>>> import numpy as np
>>> np.set_printoptions(precision=2, suppress=True, linewidth=200)
>>> W0 = np.load("test19.npy")
>>> W0
array([[ 1, -1,  1],
       [ 1,  0,  0],
       [ 1,  1,  1]])
>>> f = np.array([7, -7])
>>> np.cross(W0[0, :3], W0[2, :3])
array([-2,  0,  2])
>>> np.array([np.convolve(row, f, "same") for row in W0])
array([[  7, -14,  14],
       [  7,  -7,   0],
       [  7,   0,   0]])
>>> B = np.array([[-2, 1], [4, -3], [-9, -6]])
>>> np.vstack([W0, B.T]).shape
(5, 3)
>>> np.linalg.matrix_rank(np.vstack([W0, B.T]))
np.int64(3)
>>> W0 @ B
array([[-15,  -2],
       [ -2,   1],
       [ -7,  -8]])
>>> np.einsum("ik,kj->ji", W0, B)
array([[-15,  -2,  -7],
       [ -2,   1,  -8]])
>>> B.T @ W0.T
array([[-15,  -2,  -7],
       [ -2,   1,  -8]])
>>> np.round(np.linalg.eigvals(W0).sum().real, 2)
np.float64(2.0)
>>> np.linalg.eigvals(W0)
array([2.+0.j, 0.+1.j, 0.-1.j])
>>> round(np.linalg.det(W0.T), 2)
np.float64(2.0)
>>> np.einsum("ii->", W0)
np.int64(2)
>>> hat = np.triu(np.array([[4, 5, 2], [1, 3, 5], [2, 0, 4]]), 1) + np.eye(3)
>>> B = hat @ W0 @ np.linalg.inv(hat)
>>> B
array([[  8., -39., 182.],
       [  6., -25., 118.],
       [  1.,  -4.,  19.]])
>>> hat @ W0 - W0 @ hat
array([[ 7., -3.,  5.],
       [ 5.,  0.,  3.],
       [ 0., -5., -7.]])
>>> X = np.load("a.npy")
>>> X
array([[ 1.01,  2.01,  1.  ],
       [ 1.  ,  1.95,  1.  ],
       [ 1.01,  2.02,  0.97],
       [ 1.01,  1.97,  0.98],
       [ 0.97,  2.  ,  1.02],
       [ 1.01,  1.98,  1.03],
       [ 1.02,  2.  ,  1.02],
       [ 2.02,  0.  ,  0.02],
       [ 2.01, -0.02, -0.01],
       [ 2.03,  0.01,  0.02],
       [ 1.99,  0.02,  0.  ],
       [ 2.  ,  0.01, -0.01],
       [ 2.03,  0.01, -0.02],
       [ 2.03, -0.03,  0.04]])
>>> z = X[:, 2] > np.median(X[:, 2])
>>> f = X[z].mean(axis=0) - X[~z].mean(axis=0)
>>> np.argsort(-np.abs(f).round(6), kind="stable")
array([1, 0, 2])
>>> E = np.load("sample5.npy")
>>> E
array([[-8,  0,  0],
       [ 0,  0,  0],
       [ 0, -4,  0]])
>>> # splits into 2 blocks
>>> np.allclose(E, E.T)
False
>>> (E + E.T) / 2
array([[-8.,  0.,  0.],
       [ 0.,  0., -2.],
       [ 0., -2.,  0.]])
>>> np.round(np.linalg.det(E), 2)
np.float64(0.0)
>>> np.allclose(E @ E.T, E.T @ E)
False
>>> np.sort(np.abs(np.linalg.eigvals(E)))
array([0., 0., 8.])
>>> rng = np.random.default_rng(785)
>>> z = rng.permutation(3)
>>> z
array([1, 2, 0])
>>> B = E[z][:, z]
>>> np.sort(np.abs(np.linalg.eigvals(B)))
array([0., 0., 8.])
>>> np.diag(B)
array([ 0,  0, -8])
>>> np.allclose(B, E)
False
>>> U, sig, vt = np.linalg.svd(E)
>>> np.argmax(sig[:-1] / (sig[1:] + 1e-6)) + 1
np.int64(2)
>>> B = U[:, :2] @ np.diag(sig[:2]) @ vt[:2]
>>> B
array([[-8.,  0.,  0.],
       [ 0.,  0.,  0.],
       [ 0., -4.,  0.]])
>>> np.linalg.matrix_rank(B)
np.int64(2)
>>> np.linalg.matrix_rank(E, rtol=0.05)
np.int64(2)
>>> def softmax(z):
...     e = np.exp(z - z.max(axis=-1, keepdims=True))
...     return e / e.sum(axis=-1, keepdims=True)
... 
>>> np.round(softmax(10 * B[0]), 2) + 0
array([0. , 0.5, 0.5])
>>> np.round(softmax(B[0]), 2) + 0
array([0. , 0.5, 0.5])
>>> scores = B @ B.T / np.sqrt(3)
>>> softmax(scores).round(6).argmax(axis=1)
array([0, 0, 2])
>>> A = np.load("mat.npy")
>>> A
array([[4, 2, 5, 3],
       [5, 3, 6, 4],
       [5, 3, 6, 4],
       [2, 0, 3, 1]])
>>> ang = np.radians(72)
>>> R = np.eye(4)
>>> R[0, 0] = R[3, 3] = np.cos(ang)
>>> R[0, 3], R[3, 0] = -np.sin(ang), np.sin(ang)
>>> R
array([[ 0.31,  0.  ,  0.  , -0.95],
       [ 0.  ,  1.  ,  0.  ,  0.  ],
       [ 0.  ,  0.  ,  1.  ,  0.  ],
       [ 0.95,  0.  ,  0.  ,  0.31]])
>>> B = A @ R.T
>>> np.allclose(np.linalg.norm(A, axis=1), np.linalg.norm(B, axis=1))
True
>>> np.round(np.linalg.svd(A, compute_uv=False), 2) + 0, np.round(np.linalg.svd(B, compute_uv=False), 2) + 0
(array([15.43,  1.42,  0.  ,  0.  ]), array([15.43,  1.42,  0.  ,  0.  ]))
>>> F = np.load("layer18.npy")
>>> F
array([[-2, -5, -2, -5, -2, -5],
       [ 1,  2,  1,  2,  1,  2],
       [ 1, -3,  1, -3,  1, -3],
       [-2, -5, -2, -5, -2, -5],
       [ 1,  2,  1,  2,  1,  2],
       [ 1, -3,  1, -3,  1, -3]])
>>> # rows 0 and 3 are equal
>>> G = F.T @ F
>>> np.round(np.linalg.svd(F, compute_uv=False) ** 2, 2) + 0
array([242.15,  21.85,   0.  ,   0.  ,   0.  ,   0.  ])
>>> (F @ F.T).shape
(6, 6)
>>> np.trace(G), (F ** 2).sum()
(np.int64(264), np.int64(264))
>>> M = np.load("arr.npy")
>>> M
array([[1, 3, 1],
       [2, 2, 2],
       [3, 0, 2],
       [2, 1, 2]])
>>> G = M.T @ M
>>> np.allclose(G, G.T)
True
>>> np.linalg.matrix_rank(G)
np.int64(3)
>>> (M @ M.T).shape
(4, 4)
>>> hat = M @ np.linalg.solve(M.T @ M, M.T)
>>> np.allclose(hat @ hat, hat)
True
>>> np.round(hat @ M[:, 1], 2) + 0
array([3., 2., 0., 1.])
>>> U, sig, vt = np.linalg.svd(M, full_matrices=False)
>>> np.abs(U[:, 0]).round(6).argmax()
np.int64(1)
>>> round(np.sqrt((sig ** 2).sum()), 2), np.round(np.linalg.norm(M), 2)
(np.float64(6.71), np.float64(6.71))
>>> np.allclose(U * sig @ vt, M)
True
>>> m1 = np.load("run6.npy")
>>> m1
array([[ 4.64,  1.43, -1.19],
       [ 4.12,  2.7 , -0.84],
       [-4.57, -1.69,  1.13],
       [-4.14,  2.3 ,  1.6 ],
       [ 1.53, -4.62, -1.16],
       [ 0.78, -4.84, -0.97],
       [ 4.79,  0.4 , -1.39],
       [ 1.82, -4.49, -1.23],
       [ 4.29, -2.01, -1.6 ],
       [-4.26,  2.06,  1.6 ],
       [ 0.36,  4.95,  0.64],
       [ 1.4 ,  4.79,  0.3 ],
       [ 0.8 , -4.84, -0.98],
       [-4.67, -1.31,  1.22],
       [ 3.45, -3.27, -1.54],
       [ 4.79,  0.1 , -1.44],
       [ 0.48, -4.9 , -0.89],
       [ 3.67, -3.01, -1.57],
       [-3.7 ,  2.98,  1.57],
       [-1.79, -4.67, -0.17],
       [ 4.74, -0.51, -1.51],
       [ 4.54,  1.77, -1.11]])
>>> # rank 2
>>> Xc = m1 - m1.mean(axis=0)
>>> evecs = np.linalg.svd(Xc)[2][:2]
>>> B = Xc - Xc @ evecs.T @ evecs
>>> round(float(np.linalg.norm(B) / np.linalg.norm(Xc)), 2)
0.0
>>> (Xc @ evecs.T).std(axis=0)
array([3.6 , 3.19])
>>> np.linalg.norm(B, axis=1).round(6).argmax()
np.int64(0)
>>> np.round(np.cov(Xc @ evecs.T, rowvar=False), 2) + 0
array([[13.59,  0.  ],
       [ 0.  , 10.65]])
